>>> import numpy as np
>>> from numpy import linalg as LA
>>> np.set_printoptions(suppress=True, linewidth=160)
>>> data = np.loadtxt("run9.csv", delimiter=",")
>>> data
array([[  1.3,   1.1,  -2.2,   1. ],
       [ -2.1,   0.8,  -0.8,  -0.3],
       [ -0.5,   0.2,  -0.9,   0.2],
       [ -1. ,  -1.3,   1. ,   0.3],
       [  3. ,  -7. ,   7. , -12. ],
       [  0.5,  -0.3,   0.3,  -0.2],
       [ -1.1,  -2.1,  -0.4,   1.2],
       [ -0.8,   0.8,   0.4,  -0.5],
       [ -0.7,   1.2,  -0.8,  -0.9],
       [  0. ,   0.3,   1.3,   1.4],
       [  1.1,  -1.3,  -0.7,   0.9],
       [ -1.5,  -0.5,   0. ,  -0.7],
       [  0.3,   0. ,  -0.7,   0.3],
       [ -1.4,  -0.2,  -1.2,  -0.2],
       [ -0.8,   1. ,   1.1,   1.5],
       [ -0.3,   0.5,   0.1,  -0.7],
       [  0.9,  -0.4,  -1.3,   0.9]])
>>> W2 = data[[5, 14]].astype(float)
>>> for _ in range(6):
...     z = LA.norm(data[:, None] - W2, axis=-1).argmin(axis=1)
...     W2 = np.array([data[z == j].mean(axis=0) for j in range(2)])
... 
>>> z
array([1, 1, 1, 1, 0, 1, 1, 1, 1, 1, 1, 1, 1, 1, 1, 1, 1])
>>> print(np.round(W2[1] - W2[0], 2))
[-3.38  6.99 -7.3  12.26]
>>> W2.round(2)
array([[  3.  ,  -7.  ,   7.  , -12.  ],
       [ -0.38,  -0.01,  -0.3 ,   0.26]])
>>> LA.norm(W2, axis=1).argmax()
np.int64(0)
>>> np.round(LA.norm(W2, 1), 2), np.round(LA.norm(W2, np.inf), 2)
(np.float64(12.26), np.float64(29.0))
>>> round(float(LA.norm(W2[0], 1)), 2), np.round(LA.norm(W2[0], np.inf), 2)
(29.0, np.float64(12.0))
>>> np.round(LA.norm(W2, axis=0), 2)
array([ 3.02,  7.  ,  7.01, 12.  ])
>>> A = np.loadtxt("test12.csv", delimiter=",")
>>> A
array([[ 2.,  0.,  0.,  0.,  0.],
       [ 0.,  0.,  0.,  2.,  0.],
       [ 0.,  0.,  0.,  0.,  0.],
       [ 0., -2.,  0.,  0.,  0.],
       [ 0.,  0.,  0.,  0., -2.]])
>>> # rank 4
>>> hat = np.triu(np.array([[1, -1, -1, 2, 1],
...     [-1, 2, 2, -2, -1],
...     [-1, -1, 0, 0, 0],
...     [-1, -2, 2, -1, 2],
...     [1, 2, 1, -2, 2]]), 1) + np.eye(5)
>>> M2 = hat @ A @ LA.inv(hat)
>>> LA.matrix_rank(M2)
np.int64(4)
>>> print(np.round(np.poly(M2), 2) + 0)
[  1.   0.   0.   0. -16.   0.]
